$ python3 -q
>>> import numpy as np
>>> np.set_printoptions(precision=3, suppress=True, linewidth=160)
>>> def rnd(a):
...     return np.round(a, 3) + 0
... 
>>> E = np.load("sample5.npy")
>>> E
array([[ 1,  2, -2,  2,  4, -4],
       [ 0,  0,  0,  0,  0,  0],
       [ 2,  0, -1,  4,  0, -2],
       [ 2,  4, -4,  2,  4, -4],
       [ 0,  0,  0,  0,  0,  0],
       [ 4,  0, -2,  4,  0, -2]])
>>> rng = np.random.default_rng(9)
>>> lab = rng.permutation(6)
>>> lab
array([3, 5, 2, 4, 0, 1])
>>> B = E[lab][:, lab]
>>> rnd(np.sort(np.abs(np.linalg.eigvals(B))))
array([0.   , 0.   , 0.973, 0.973, 6.169, 6.169])
>>> np.diag(B)
array([ 2, -2, -1,  0,  1,  0])
>>> np.linalg.matrix_rank(E, rtol=0.1)
np.int64(3)
>>> [round(float(x), 3) for x in np.linalg.svd(E, compute_uv=False)[:3]]
[12.063, 5.663, 1.902]
>>> print(rnd(np.trace(np.linalg.pinv(E) @ E)))
4.0
>>> np.linalg.lstsq(E[:-1].T, E[-1])[2]
np.int32(3)
>>> np.unique(E.round(6), axis=0).shape
(5, 6)
>>> np.abs(np.diag(np.linalg.qr(E)[1])) > 1e-9
array([ True,  True, False,  True,  True, False])
>>> E.inv()
Traceback (most recent call last):
  File "<python-input-17>", line 1, in <module>
    E.inv()
    ^^^^^
AttributeError: 'numpy.ndarray' object has no attribute 'inv'
>>> print(np.linalg.matrix_power(E, 4))
[[  549  -366     0   702  -468     0]
 [    0     0     0     0     0     0]
 [    0  -732   549     0  -936   702]
 [  702  -468     0   900  -600     0]
 [    0     0     0     0     0     0]
 [    0  -936   702     0 -1200   900]]
>>> (E - E.T) / 2
array([[ 0.,  1., -2.,  0.,  2., -4.],
       [-1.,  0.,  0., -2.,  0.,  0.],
       [ 2.,  0.,  0.,  4.,  0.,  0.],
       [ 0.,  2., -4.,  0.,  2., -4.],
       [-2.,  0.,  0., -2.,  0.,  0.],
       [ 4.,  0.,  0.,  4.,  0.,  0.]])
>>> E @ E
array([[-15,  10,   0, -18,  12,   0],
       [  0,   0,   0,   0,   0,   0],
       [  0,  20, -15,   0,  24, -18],
       [-18,  12,   0, -24,  16,   0],
       [  0,   0,   0,   0,   0,   0],
       [  0,  24, -18,   0,  32, -24]])
>>> np.allclose(E @ E.T, E.T @ E)
False
>>> np.trace(E)
np.int64(0)
>>> assert E == E.T
Traceback (most recent call last):
  File "<python-input-23>", line 1, in <module>
    assert E == E.T
           ^^^^^^^^
ValueError: The truth value of an array with more than one element is ambiguous. Use a.any() or a.all()
>>> np.allclose(E, E.T)
False
